% python3 -q
>>> import numpy as np
>>> np.set_printoptions(suppress=True, linewidth=160)
>>> tidy = lambda a: np.round(a, 2) + 0
>>> W0 = np.loadtxt("x.csv", delimiter=",")
>>> W0
array([[ 11.83,   2.58,   4.72, -13.09,  14.78, -11.21,  -0.58,  20.51,  17.16],
       [ 13.42,   3.38,   3.18, -13.25,  14.02, -10.41,  -1.56,  22.24,  18.19],
       [ 12.63,   2.43,   2.88, -12.58,  16.35, -13.08,   1.69,  21.19,  19.18],
       [ 12.58,   4.04,   4.62, -13.39,  17.45, -11.19,  -0.38,  21.06,  16.78],
       [ 10.82,   4.37,   2.15, -11.32,  15.25, -10.82,   0.57,  20.27,  17.99],
       [ 12.75,   2.07,   4.27, -12.45,  13.55, -10.99,  -1.44,  19.36,  18.98],
       [ 12.53,   3.85,   1.96, -12.61,  15.09, -11.31,   0.31,  19.81,  20.72],
       [ 12.17,   4.02,   3.17, -11.04,  18.36, -13.09,  -0.59,  22.77,  18.06],
       [ 12.62,   1.45,   0.62, -12.84,  14.61, -11.85,  -0.66,  18.36,  19.56],
       [ 12.38,   1.1 ,   2.54,  -9.96,  15.  , -10.2 ,  -1.09,  20.99,  17.38],
       [ 11.68,   2.61,   2.2 , -10.63,  14.31, -10.28,   0.42,  18.85,  16.63],
       [ 11.25,   2.77,   1.81, -12.5 ,  14.55, -13.39,   0.48,  22.52,  19.85],
       [ 12.95,   2.07,   1.45, -12.31,  14.54,  -9.75,   0.54,  20.85,  17.79],
       [  9.85,   3.41,   2.86, -10.83,  14.65, -11.87,  -1.35,  21.79,  19.03],
       [ 11.01,   2.07,   2.87,  -9.4 ,  15.79, -11.73,   0.29,  20.51,  17.68],
       [ 13.04,   3.2 ,   2.85, -10.04,  14.73, -11.12,   0.1 ,  20.84,  18.9 ],
       [ 11.51,   0.92,   3.27, -13.97,  15.26, -11.89,   1.46,  20.83,  19.04],
       [ 12.47,   3.24,   3.66, -11.11,  15.58, -11.84,  -0.08,  21.22,  17.69],
       [ 11.37,   2.36,   2.99, -11.31,  16.94, -12.92,  -0.08,  22.15,  18.1 ],
       [ 12.11,   2.93,   1.06, -11.15,  14.32, -11.89,   0.61,  20.45,  18.14],
       [ 12.49,   1.45,   3.62, -12.79,  14.68, -11.62,   1.03,  22.62,  17.85],
       [ 11.26,   1.58,   3.2 , -11.1 ,  16.35, -12.01,  -0.88,  21.28,  17.43],
       [ 12.39,   2.79,   3.54, -13.07,  13.78, -12.8 ,   0.13,  20.39,  16.24],
       [ 11.97,   4.8 ,   1.03, -10.51,  16.88, -12.34,   1.24,  20.82,  16.94],
       [ 11.93,   2.01,   3.53, -11.24,  14.97, -12.49,  -0.34,  20.22,  19.72],
       [ 10.85,   2.94,   2.67, -11.96,  14.27, -11.74,   0.29,  20.42,  19.82],
       [ 13.03,   2.81,   3.38, -11.08,  13.97, -11.87,  -1.86,  22.03,  19.67],
       [ 11.74,   4.16,   3.91, -13.79,  13.76, -12.99,   1.25,  20.97,  19.53],
       [ 12.64,   2.8 ,   2.28, -11.38,  15.98, -11.27,   1.89,  21.48,  17.49],
       [  9.89,   4.  ,   3.12, -11.14,  15.21, -10.56,  -0.87,  20.28,  16.86],
       [ 11.6 ,   3.01,   3.5 , -12.05,  15.38, -12.62,   0.4 ,  20.4 ,  18.14],
       [ 11.35,   2.33,   1.87, -12.59,  14.43, -12.41,   0.6 ,  21.63,  18.82],
       [ 11.5 ,   1.48,   1.35, -15.06,  15.  , -13.39,   0.91,  22.36,  17.65],
       [ 14.02,   1.92,   2.67, -12.6 ,  15.9 , -13.35,   0.87,  20.77,  16.71],
       [ 12.7 ,   3.83,   4.13, -12.41,  12.62, -11.86,   0.27,  21.35,  18.3 ],
       [ 12.99,   4.43,   3.61, -11.66,  14.99, -10.11,  -1.88,  19.85,  16.43],
       [ 12.17,   0.44,   4.81, -12.34,  15.81, -13.01,   0.44,  22.06,  16.75],
       [ 11.45,   2.72,   4.91, -12.72,  15.58, -10.47,  -0.03,  19.82,  18.72],
       [ 11.11,   3.49,   2.03, -11.41,  14.74, -13.01,  -1.72,  19.66,  18.77],
       [ 12.19,   3.51,   4.14, -12.71,  14.65, -12.47,   0.89,  21.55,  17.17],
       [ 11.75,   2.6 ,   2.69, -12.02,  14.9 , -13.45,  -1.04,  21.27,  19.24],
       [ 11.47,   3.69,   3.88, -11.79,  15.44,  -9.74,  -2.16,  21.49,  19.8 ],
       [ 12.66,   1.91,   4.33, -12.31,  15.96, -11.39,   0.17,  22.41,  18.6 ],
       [ 10.67,   2.14,   3.8 , -12.43,  16.93, -12.83,  -0.42,  21.87,  16.38],
       [ 11.83,   2.66,   2.32, -11.04,  15.09, -13.14,  -1.21,  21.27,  17.37],
       [ 11.03,   3.1 ,   1.97, -11.54,  14.33, -12.21,  -0.9 ,  20.44,  18.04]])
>>> Xc = W0 - W0.mean(axis=0)
>>> vecs = np.linalg.svd(Xc)[2][:1]
>>> other = Xc - Xc @ vecs.T @ vecs
>>> tidy((Xc @ vecs.T).std(axis=0))
array([1.4])
>>> tidy(np.cov(Xc @ vecs.T, rowvar=False))
np.float64(2.0)
>>> np.linalg.norm(other, axis=1).round(6).argmax()
np.int64(23)
